>>> import numpy as np
>>> import numpy.linalg as la
>>> np.set_printoptions(suppress=True, linewidth=100)
>>> rd = lambda a: np.round(a, 3) + 0
>>> feats = np.loadtxt("data.csv", delimiter=",")
>>> feats
array([[5., 1., 0., 0., 0., 0., 0., 0., 0.],
       [0., 5., 1., 0., 0., 0., 0., 0., 0.],
       [0., 0., 5., 1., 0., 0., 0., 0., 0.],
       [0., 0., 0., 5., 1., 0., 0., 0., 0.],
       [0., 0., 0., 0., 5., 1., 0., 0., 0.],
       [0., 0., 0., 0., 0., 5., 1., 0., 0.],
       [0., 0., 0., 0., 0., 0., 5., 1., 0.],
       [0., 0., 0., 0., 0., 0., 0., 5., 1.],
       [0., 0., 0., 0., 0., 0., 0., 0., 5.]])
>>> cov = feats.T @ feats
>>> rd(la.eigvalsh(cov)[::-1])
array([35.494, 34.03 , 31.759, 28.92 , 25.802, 22.721, 19.978, 17.83 , 16.467])
>>> np.diag(cov)
array([25., 26., 26., 26., 26., 26., 26., 26., 26.])
>>> x0 = np.array([2, 0, 0, 1, 1, 2, 1, 0, 0])
>>> target = feats @ x0
>>> c, lr = np.zeros(9), 1 / la.norm(feats, 2) ** 2
>>> for i in range(8):
...     c -= lr * feats.T @ (feats @ c - target)
...     if i % 2 == 0: print(i, round(la.norm(feats @ c - target), 3))
... 
0 3.535
2 0.577
4 0.115
6 0.024
>>> rd(la.cond(feats))
np.float64(1.468)
>>> Uu, sig, Vh = la.svd(feats, full_matrices=False)
>>> rd(sig / sig[0])
array([1.   , 0.979, 0.946, 0.903, 0.853, 0.8  , 0.75 , 0.709, 0.681])
>>> (sig > 1e-8).sum()
np.int64(9)
>>> out = feats[0, 0] * feats[1:] - np.outer(feats[1:, 0], feats[0])
>>> out
array([[ 0., 25.,  5.,  0.,  0.,  0.,  0.,  0.,  0.],
       [ 0.,  0., 25.,  5.,  0.,  0.,  0.,  0.,  0.],
       [ 0.,  0.,  0., 25.,  5.,  0.,  0.,  0.,  0.],
       [ 0.,  0.,  0.,  0., 25.,  5.,  0.,  0.,  0.],
       [ 0.,  0.,  0.,  0.,  0., 25.,  5.,  0.,  0.],
       [ 0.,  0.,  0.,  0.,  0.,  0., 25.,  5.,  0.],
       [ 0.,  0.,  0.,  0.,  0.,  0.,  0., 25.,  5.],
       [ 0.,  0.,  0.,  0.,  0.,  0.,  0.,  0., 25.]])
>>> np.flatnonzero(~out.round(6).any(axis=1))
array([], dtype=int64)
>>> feats[:, 0] / feats[0, 0]
array([1., 0., 0., 0., 0., 0., 0., 0., 0.])
>>> la.matrix_rank(feats - feats[0, 0] * np.eye(9))
np.int64(8)
>>> [int(la.matrix_rank(la.matrix_power(feats, p))) for p in range(1, 10)]
[9, 9, 9, 9, 9, 9, 9, 9, 9]
>>> J = np.loadtxt("out13.csv", delimiter=",")
>>> J
array([[-1.1, -0.1, -1.4,  0.1, -1.1, -0.4],
       [ 1. , -1.4, -2.3,  2.2,  0.4, -0.9],
       [ 0.5,  0.6,  1.4,  0.3,  0.2,  0. ]])
>>> u, r1 = J[2], J[0]
>>> rd(u @ u)
np.float64(2.7)
>>> u @ r1
np.float64(-2.76)
>>> p = (u @ r1) / (u @ u) * u
>>> rd(la.norm(u + r1) ** 2 + la.norm(u - r1) ** 2)
np.float64(14.52)
>>> rd(p)
array([-0.511, -0.613, -1.431, -0.307, -0.204,  0.   ])
>>> la.matrix_rank(np.outer(u, r1))
np.int64(1)
>>> x0 = np.array([-2, -2, 0, 0, 0, -2])
>>> a = np.maximum(J @ x0, 0)
>>> rd(np.tanh(J @ x0))
array([ 0.997,  0.989, -0.976])
>>> rd(np.maximum(J @ (3 * x0), 0))
array([9.6, 7.8, 0. ])
>>> J * (a > 1e-9)[:, None]
array([[-1.1, -0.1, -1.4,  0.1, -1.1, -0.4],
       [ 1. , -1.4, -2.3,  2.2,  0.4, -0.9],
       [ 0. ,  0. ,  0. ,  0. ,  0. ,  0. ]])
>>> np.flatnonzero(a > 1e-9)
array([0, 1])
>>> rd(np.maximum(J @ x0, 0) - np.maximum(-J @ x0, 0))
array([ 3.2,  2.6, -2.2])
>>> x0 = np.array([0, -2, 0, 0, 3, -2])
>>> rd(J * x0)
array([[ 0. ,  0.2,  0. ,  0. , -3.3,  0.8],
       [ 0. ,  2.8,  0. ,  0. ,  1.2,  1.8],
       [ 0. , -1.2,  0. ,  0. ,  0.6,  0. ]])
>>> rng = np.random.default_rng(11644)
>>> out = J + rng.integers(-2, 3, (3, 2)) @ rng.integers(-2, 3, (2, 6))
>>> rd(out)
array([[ 0.9,  1.9, -5.4, -1.9, -5.1, -0.4],
       [ 1. ,  0.6, -4.3,  2.2,  0.4, -2.9],
       [ 3.5,  1.6, -2.6, -2.7, -5.8,  2. ]])
>>> la.matrix_rank(out - J, tol=1e-8)
np.int64(2)
>>> mat = np.load("sample19.npy")
>>> mat
array([[6, 4, 0, 0, 0, 0],
       [5, 9, 0, 0, 0, 0],
       [3, 0, 0, 0, 0, 0],
       [0, 0, 6, 4, 0, 0],
       [0, 0, 5, 9, 0, 0],
       [0, 0, 3, 0, 0, 0],
       [0, 0, 0, 0, 6, 4],
       [0, 0, 0, 0, 5, 9],
       [0, 0, 0, 0, 3, 0]])
>>> cov = mat.T @ mat
>>> np.diag(cov)
array([70, 97, 70, 97, 70, 97])
>>> rd(la.svd(mat, compute_uv=False) ** 2)
array([153.808, 153.808, 153.808,  13.192,  13.192,  13.192])
>>> la.matrix_rank(cov)
np.int64(6)
>>> rd(la.eigvalsh(cov)[::-1])
array([153.808, 153.808, 153.808,  13.192,  13.192,  13.192])
>>> (mat @ mat.T).shape
(9, 9)
>>> np.allclose(cov, cov.T)
True
>>> out = mat[0, 0] * mat[1:] - np.outer(mat[1:, 0], mat[0])
>>> out
array([[  0,  34,   0,   0,   0,   0],
       [  0, -12,   0,   0,   0,   0],
       [  0,   0,  36,  24,   0,   0],
       [  0,   0,  30,  54,   0,   0],
       [  0,   0,  18,   0,   0,   0],
       [  0,   0,   0,   0,  36,  24],
       [  0,   0,   0,   0,  30,  54],
       [  0,   0,   0,   0,  18,   0]])
>>> la.matrix_rank(out), la.matrix_rank(mat)
(np.int64(5), np.int64(6))
>>> rd(mat[:, 0] / mat[0, 0])
array([1.   , 0.833, 0.5  , 0.   , 0.   , 0.   , 0.   , 0.   , 0.   ])
